$ python3 -q
>>> import numpy as np
>>> from numpy import linalg as LA
>>> np.set_printoptions(suppress=True, linewidth=140)
>>> F = np.load("arr.npy")
>>> F
array([[  2,   1,  -3,  -3,   3,   6,  -4],
       [  1,   1,  -3,   0,   1,   3,  -2],
       [ -3,  -3,   9,   0,  -3,  -9,   6],
       [ -3,   0,   0,   9,  -6,  -9,   6],
       [  3,   1,  -3,  -6,   5,   9,  -6],
       [  6,   3,  -9,  -9,   9,  18, -12],
       [ -4,  -2,   6,   6,  -6, -12,   8]])
>>> Uu, sv, Vt = LA.svd(F)
>>> evecs = Vt[:(sv > 1e-8).sum()]
>>> rng = np.random.default_rng(80831)
>>> x0 = F[4] + 5 * F[5] + rng.integers(2) * np.eye(7)[5]
>>> x0
array([ 33.,  16., -48., -51.,  50., 100., -66.])
>>> np.round(np.diag(evecs.T @ evecs), 3)
array([0.048, 0.064, 0.58 , 0.537, 0.15 , 0.43 , 0.191])
>>> np.round(np.sort(np.abs(LA.eigvals(F))), 3) + 0
array([ 0.   ,  0.   ,  0.   ,  0.   ,  0.   ,  9.969, 42.031])
>>> np.allclose(F, F.T)
True
>>> np.round(LA.det(F), 3)
np.float64(0.0)
>>> LA.matrix_power(F, 3)
array([[  3530,   1713,  -5139,  -5451,   5347,  10590,  -7060],
       [  1713,    881,  -2643,  -2496,   2545,   5139,  -3426],
       [ -5139,  -2643,   7929,   7488,  -7635, -15417,  10278],
       [ -5451,  -2496,   7488,   8865,  -8406, -16353,  10902],
       [  5347,   2545,  -7635,  -8406,   8149,  16041, -10694],
       [ 10590,   5139, -15417, -16353,  16041,  31770, -21180],
       [ -7060,  -3426,  10278,  10902, -10694, -21180,  14120]])
>>> ev, evecs = LA.eigh(F)
>>> x0 = np.array([3, 3, 0, 3, 5, 4, 5])
>>> np.round(evecs * np.maximum(ev, 0) @ evecs.T, 3) + 0
array([[  2.,   1.,  -3.,  -3.,   3.,   6.,  -4.],
       [  1.,   1.,  -3.,   0.,   1.,   3.,  -2.],
       [ -3.,  -3.,   9.,   0.,  -3.,  -9.,   6.],
       [ -3.,   0.,   0.,   9.,  -6.,  -9.,   6.],
       [  3.,   1.,  -3.,  -6.,   5.,   9.,  -6.],
       [  6.,   3.,  -9.,  -9.,   9.,  18., -12.],
       [ -4.,  -2.,   6.,   6.,  -6., -12.,   8.]])
>>> np.round(evecs * np.abs(ev) @ evecs.T, 3) + 0
array([[  2.,   1.,  -3.,  -3.,   3.,   6.,  -4.],
       [  1.,   1.,  -3.,   0.,   1.,   3.,  -2.],
       [ -3.,  -3.,   9.,   0.,  -3.,  -9.,   6.],
       [ -3.,   0.,   0.,   9.,  -6.,  -9.,   6.],
       [  3.,   1.,  -3.,  -6.,   5.,   9.,  -6.],
       [  6.,   3.,  -9.,  -9.,   9.,  18., -12.],
       [ -4.,  -2.,   6.,   6.,  -6., -12.,   8.]])
>>> np.round(LA.eigvalsh(F[1:, 1:]), 3) + 0
array([ 0.   ,  0.   ,  0.   ,  0.   ,  9.967, 40.033])
>>> np.abs(F).sum(axis=1).max(), np.round(np.abs(ev).max(), 3)
(np.int64(66), np.float64(42.031))
>>> f = np.array([1, -1, -2])
>>> np.cross(F[5, :3], F[6, :3])
array([0, 0, 0])
>>> np.array([np.convolve(row, f, "same") for row in F])
array([[ -1,  -8,  -2,  12,   9, -16,  -8],
       [  0,  -6,   1,   7,   2,  -7,  -4],
       [  0,  18,  -3, -21,  -6,  21,  12],
       [  3,   6,   9, -15, -21,  27,  12],
       [ -2, -10,  -5,  17,  16, -25, -12],
       [ -3, -24,  -6,  36,  27, -48, -24],
       [  2,  16,   4, -24, -18,  32,  16]])
>>> np.polyval(f, F[5])
array([ 28,   4,  88,  88,  70, 304, 154])
>>> np.correlate(F[5], F[6], "full")
array([  48,  -48, -144,   54,  288,   42, -504,   42,  288,   54, -144,  -48,   48])
>>> np.convolve(F[5], f)
array([  6,  -3, -24,  -6,  36,  27, -48, -24,  24])
